% ipython --no-banner

In [1]: import numpy as np

In [2]: from numpy import linalg as LA

In [3]: np.set_printoptions(precision=3, suppress=True, linewidth=160, legacy="1.25")

In [4]: data = np.load("out17.npy")

In [5]: data
Out[5]: 
array([[ -4.221, -22.296,   1.006,   2.75 ,   2.462],
       [ -2.754,  -1.323,  -2.464,  -9.507,  -3.274],
       [ -0.207,   5.076,  -5.569,   5.721,  -6.578],
       [  3.081,   4.475,  -6.356,   3.907,  -4.761],
       [ -1.612,   4.327,  -4.752,   2.65 ,   9.664],
       [  4.661,  10.473,   0.541,  13.359,  -0.889],
       [  2.167, -10.485,  -9.383,   1.729,  11.984],
       [  2.348,  -5.923, -15.171,  18.892,  -6.241],
       [ -0.148,  -8.861,   3.97 ,   3.428,  -1.767],
       [  1.695, -11.185,   1.629,   4.777,   4.375],
       [ -6.513,  27.888,   0.287,  10.025,   9.912],
       [  5.9  , -13.955,   3.509,  -2.559,   0.315],
       [  3.108,  -7.703,  19.1  , -11.529,   9.278],
       [ -6.596,  21.915,  -2.818,  -0.398,  -6.564],
       [  6.535,  14.582,  -0.489, -12.386,   4.671],
       [ -8.886,   3.511,  -7.744,  -5.601,  -0.964]])

In [6]: x = np.array([1, 2, 0, -2, -3])

In [7]: y = data @ x

In [8]: coef, lr = np.zeros(5), 1 / LA.norm(data, 2) ** 2

In [9]: for i in range(5):
   ...:     coef -= lr * data.T @ (data @ coef - y)
   ...:     if i % 1 == 0: print(i, round(LA.norm(data @ coef - y), 3))
   ...: 
0 72.292
1 55.951
2 44.422
3 35.732
4 29.004

In [10]: round(LA.cond(data), 3)
Out[10]: 3.226

In [11]: feats = np.load("run2.npy")

In [12]: feats
Out[12]: 
array([[-2,  0,  0,  0,  0,  0,  0,  0],
       [ 0,  1,  0,  0,  0,  0,  0,  0],
       [ 0,  0,  2,  0,  0,  0,  0,  0],
       [ 0,  0,  0,  0,  0,  0,  0,  0],
       [ 0,  0,  0,  0, -2,  0,  0,  0],
       [ 0,  0,  0,  0,  0, -3,  0,  0],
       [ 0,  0,  0,  0,  0,  0, -2,  0],
       [ 0,  0,  0,  0,  0,  0,  0,  0]])

In [13]: # columns 3 and 7 are equal

In [14]: round(np.trace(LA.pinv(feats) @ feats), 3)
Out[14]: 6.0

In [15]: np.abs(np.diag(LA.qr(feats)[1])) > 1e-9
Out[15]: array([ True,  True,  True, False,  True,  True,  True, False])

In [16]: J, _ = LA.qr(np.array([[1.4, 0.7, 1.4, 1.0, 0.5, -1.8],
    ...:     [0.2, 0.4, 0.8, -0.5, -0.6, 1.2],
    ...:     [-1.1, 1.8, 0.2, 1.2, 0.1, 0.4],
    ...:     [-1.2, -0.4, 0.6, -1.7, 0.7, 0.5],
    ...:     [-0.7, 0.4, 0.3, -0.8, -0.1, -0.3],
    ...:     [-0.2, 0.2, 0.4, -0.3, -0.4, -1.3]]))

In [17]: J
Out[17]: 
array([[-0.615, -0.445,  0.506, -0.293, -0.243,  0.15 ],
       [-0.088, -0.211,  0.38 ,  0.612,  0.303, -0.58 ],
       [ 0.483, -0.805, -0.198, -0.239,  0.041, -0.141],
       [ 0.527,  0.283,  0.684, -0.37 , -0.089, -0.171],
       [ 0.308, -0.146,  0.192,  0.587, -0.525,  0.477],
       [ 0.088, -0.084,  0.236,  0.037,  0.751,  0.604]])

In [18]: # columns are unit length and at right angles

In [19]: x = np.array([1, 0, 0, 2, -2, -1])

In [20]: a = np.maximum(J @ x, 0)

In [21]: np.flatnonzero(a > 1e-9)
Out[21]: array([1, 2, 3, 4])

In [22]: J.T @ a
Out[22]: array([ 0.638, -0.548,  0.897,  1.818, -0.751,  0.303])

In [23]: np.maximum(J @ x, 0) - np.maximum(-J @ x, 0)
Out[23]: array([-0.866,  1.109,  0.066,  0.137,  2.054, -1.944])

In [24]: x = np.array([1, 1, 3, 1, -2, 2])

In [25]: [p for p in range(1, 25) if np.allclose(LA.matrix_power(J, p), np.eye(6))]
Out[25]: []

In [26]: round(float(LA.det(J)), 3)
Out[26]: -1.0

In [27]: round(float(LA.norm(x)), 3), round(LA.norm(J @ x), 3)
Out[27]: (4.472, 4.472)

In [28]: LA.inv(J)
Out[28]: 
array([[-0.615, -0.088,  0.483,  0.527,  0.308,  0.088],
       [-0.445, -0.211, -0.805,  0.283, -0.146, -0.084],
       [ 0.506,  0.38 , -0.198,  0.684,  0.192,  0.236],
       [-0.293,  0.612, -0.239, -0.37 ,  0.587,  0.037],
       [-0.243,  0.303,  0.041, -0.089, -0.525,  0.751],
       [ 0.15 , -0.58 , -0.141, -0.171,  0.477,  0.604]])

In [29]: u = np.array([2, 1, 0, 2, 3, 1, 2, 3])

In [30]: M = u[np.abs(np.subtract.outer(np.arange(8), np.arange(8)))]

In [31]: M
Out[31]: 
array([[2, 1, 0, 2, 3, 1, 2, 3],
       [1, 2, 1, 0, 2, 3, 1, 2],
       [0, 1, 2, 1, 0, 2, 3, 1],
       [2, 0, 1, 2, 1, 0, 2, 3],
       [3, 2, 0, 1, 2, 1, 0, 2],
       [1, 3, 2, 0, 1, 2, 1, 0],
       [2, 1, 3, 2, 0, 1, 2, 1],
       [3, 2, 1, 3, 2, 0, 1, 2]])

In [32]: # equal to its transpose

In [33]: Y = M / LA.norm(M, axis=1, keepdims=True)

In [34]: cov = Y @ Y.T

In [35]: cov[4]
Out[35]: array([0.848, 0.766, 0.326, 0.696, 1.   , 0.606, 0.553, 0.885])

In [36]: LA.norm(Y, axis=1)
Out[36]: array([1., 1., 1., 1., 1., 1., 1., 1.])

In [37]: (cov - 2 * np.eye(8)).round(6).argmax(axis=1)
Out[37]: array([3, 5, 6, 0, 7, 1, 2, 4])

In [38]: (np.abs(cov) > 0.9).astype(int)
Out[38]: 
array([[1, 0, 0, 0, 0, 0, 0, 0],
       [0, 1, 0, 0, 0, 0, 0, 0],
       [0, 0, 1, 0, 0, 0, 0, 0],
       [0, 0, 0, 1, 0, 0, 0, 0],
       [0, 0, 0, 0, 1, 0, 0, 0],
       [0, 0, 0, 0, 0, 1, 0, 0],
       [0, 0, 0, 0, 0, 0, 1, 0],
       [0, 0, 0, 0, 0, 0, 0, 1]])
